In [1]: import numpy as np

In [2]: import numpy.linalg as la

In [3]: np.set_printoptions(precision=2, suppress=True, linewidth=140)

In [4]: def rnd(a):
   ...:     return np.round(a, 2) + 0
   ...: 

In [5]: mat = 5 * np.eye(6) + np.eye(6, k=1)

In [6]: mat
Out[6]: 
array([[5., 1., 0., 0., 0., 0.],
       [0., 5., 1., 0., 0., 0.],
       [0., 0., 5., 1., 0., 0.],
       [0., 0., 0., 5., 1., 0.],
       [0., 0., 0., 0., 5., 1.],
       [0., 0., 0., 0., 0., 5.]])

In [7]: G = mat.T @ mat

In [8]: np.diag(G)
Out[8]: array([25., 26., 26., 26., 26., 26.])

In [9]: (mat @ mat.T).shape
Out[9]: (6, 6)

In [10]: rnd(la.svd(mat, compute_uv=False) ** 2)
Out[10]: array([34.96, 32.08, 27.96, 23.5 , 19.57, 16.93])

In [11]: mat @ mat
Out[11]: 
array([[25., 10.,  1.,  0.,  0.,  0.],
       [ 0., 25., 10.,  1.,  0.,  0.],
       [ 0.,  0., 25., 10.,  1.,  0.],
       [ 0.,  0.,  0., 25., 10.,  1.],
       [ 0.,  0.,  0.,  0., 25., 10.],
       [ 0.,  0.,  0.,  0.,  0., 25.]])

In [12]: la.matrix_rank(mat - mat[0, 0] * np.eye(6))
Out[12]: np.int64(5)

In [13]: np.prod(np.diag(mat)), rnd(la.det(mat))
Out[13]: (np.float64(15625.0), np.float64(15625.0))

In [14]: rng = np.random.default_rng(630)

In [15]: lab = rng.permutation(6)

In [16]: lab
Out[16]: array([3, 2, 1, 5, 0, 4])

In [17]: M2 = mat[lab][:, lab]

In [18]: rnd(la.det(M2)), rnd(la.det(mat[lab]))
Out[18]: (np.float64(15625.0), np.float64(15625.0))

In [19]: np.trace(M2)
Out[19]: np.float64(30.0)

In [20]: np.allclose(M2, mat)
Out[20]: False

In [21]: np.diag(M2)
Out[21]: array([5., 5., 5., 5., 5., 5.])

In [22]: r0, r1 = mat[4], mat[3]

In [23]: r0 @ r0
Out[23]: np.float64(26.0)

In [24]: r0 @ r1
Out[24]: np.float64(5.0)

In [25]: p = (r0 @ r1) / (r0 @ r0) * r0

In [26]: np.outer(r0, r1)
Out[26]: 
array([[ 0.,  0.,  0.,  0.,  0.,  0.],
       [ 0.,  0.,  0.,  0.,  0.,  0.],
       [ 0.,  0.,  0.,  0.,  0.,  0.],
       [ 0.,  0.,  0.,  0.,  0.,  0.],
       [ 0.,  0.,  0., 25.,  5.,  0.],
       [ 0.,  0.,  0.,  5.,  1.,  0.]])

In [27]: la.matrix_rank(np.outer(r0, r1))
Out[27]: np.int64(1)

In [28]: rnd(p)
Out[28]: array([0.  , 0.  , 0.  , 0.  , 0.96, 0.19])

In [29]: feats = np.load("mat.npy")

In [30]: feats
Out[30]: 
array([[ 2.4 , -0.07, -4.34,  0.21, -4.35, -2.05,  2.23],
       [ 1.93, -2.42, -0.48,  3.26, -2.04, -2.39,  2.88],
       [-0.26,  0.61,  0.6 , -0.31, -1.33,  0.95, -0.55],
       [ 0.07,  1.94, -2.11, -4.24,  0.56, -0.51, -1.59],
       [ 0.26, -0.98,  0.25,  1.12,  0.8 , -0.76,  0.75],
       [ 1.06,  0.91,  0.81, -3.61, -2.48, -1.44, -1.34],
       [-2.13,  0.34,  1.7 , -0.48,  5.11,  1.56, -1.64]])

In [31]: rank = la.matrix_rank(feats)

In [32]: rank
Out[32]: np.int64(4)

In [33]: null = la.svd(feats)[2][rank:].T

In [34]: null.shape
Out[34]: (7, 3)

In [35]: la.matrix_rank(feats.T @ feats), la.matrix_rank(feats @ feats.T)
Out[35]: (np.int64(4), np.int64(4))

In [36]: [int(la.matrix_rank(feats[:, :j + 1])) for j in range(7)]
Out[36]: [1, 2, 3, 4, 4, 4, 4]
